% python3 -q
>>> import numpy as np
>>> np.set_printoptions(suppress=True, linewidth=160)
>>> E = np.load("a.npy")
>>> E
array([[1, 0, 2, 0],
       [0, 0, 1, 1],
       [0, 0, 0, 1],
       [0, 0, 0, 1]])
>>> # null space of dimension 1
>>> U, sv, Vt = np.linalg.svd(E)
>>> V = Vt[:(sv > 1e-8).sum()]
>>> rng = np.random.default_rng(497227)
>>> vec = E[0] + 5 * E[1] + rng.integers(2) * np.eye(4)[3]
>>> vec
array([1., 0., 7., 5.])
>>> round(np.linalg.norm(vec - V.T @ V @ vec), 2)
np.float64(0.0)
>>> print(np.round(np.diag(V.T @ V), 2))
[1. 0. 1. 1.]
>>> np.allclose(V.T @ V @ vec, vec)
True
>>> np.linalg.matrix_rank(np.vstack([E, vec]))
np.int64(3)
>>> u, g = E[1], E[0]
>>> u @ u
np.int64(2)
>>> p = (u @ g) / (u @ u) * u
>>> np.outer(u, g)
array([[0, 0, 0, 0],
       [0, 0, 0, 0],
       [1, 0, 2, 0],
       [1, 0, 2, 0]])
>>> np.round(np.sort(np.linalg.eigvals(E)), 2)
array([0., 0., 1., 1.])
>>> np.linalg.matrix_power(E - np.diag(np.diag(E)), 4)
array([[0, 0, 0, 0],
       [0, 0, 0, 0],
       [0, 0, 0, 0],
       [0, 0, 0, 0]])
>>> np.linalg.matrix_rank(E - E[0, 0] * np.eye(4))
np.int64(3)
>>> W0 = np.array([[1, 1, 2], [-1, -1, 0], [-3, -3, -2], [0, 0, 1]])
>>> r = np.linalg.matrix_rank(W0)
>>> r
np.int64(2)
>>> null = np.linalg.svd(W0)[2][r:].T
>>> np.round(null[:, 0] / null[np.abs(null[:, 0]).round(6).argmax(), 0], 2) + 0
array([ 1., -1.,  0.])
>>> np.allclose(W0 @ null, 0)
True
>>> print(null.shape)
(3, 1)
>>> np.round(null @ null.T, 2) + 0
array([[ 0.5, -0.5,  0. ],
       [-0.5,  0.5,  0. ],
       [ 0. ,  0. ,  0. ]])
>>> np.linalg.matrix_rank(W0.T @ W0), np.linalg.matrix_rank(W0 @ W0.T)
(np.int64(2), np.int64(2))
>>> np.round(W0 @ null, 2) + 0
array([[0.],
       [0.],
       [0.],
       [0.]])
>>> np.argsort(-np.linalg.norm(W0, axis=0).round(6), kind="stable")[:3]
array([0, 1, 2])
>>> print(np.linalg.cond(W0) > 100)
True
>>> np.linalg.matrix_rank(W0, rtol=0.1)
np.int64(2)
>>> round(float(np.linalg.norm(W0, 2) / np.linalg.norm(W0)), 2)
0.96
>>> vec = np.array([1, -3, -3])
>>> W0 @ np.eye(3)[2]
array([ 2.,  0., -2.,  1.])
>>> np.sign((W0 @ vec).round(6))
array([-1,  1,  1, -1])
>>> print(W0 @ vec)
[-8  2 12 -3]
>>> print(W0 * vec)
[[ 1 -3 -6]
 [-1  3  0]
 [-3  9  6]
 [ 0  0 -3]]
>>> W0 @ np.ones(3)
array([ 4., -2., -8.,  1.])
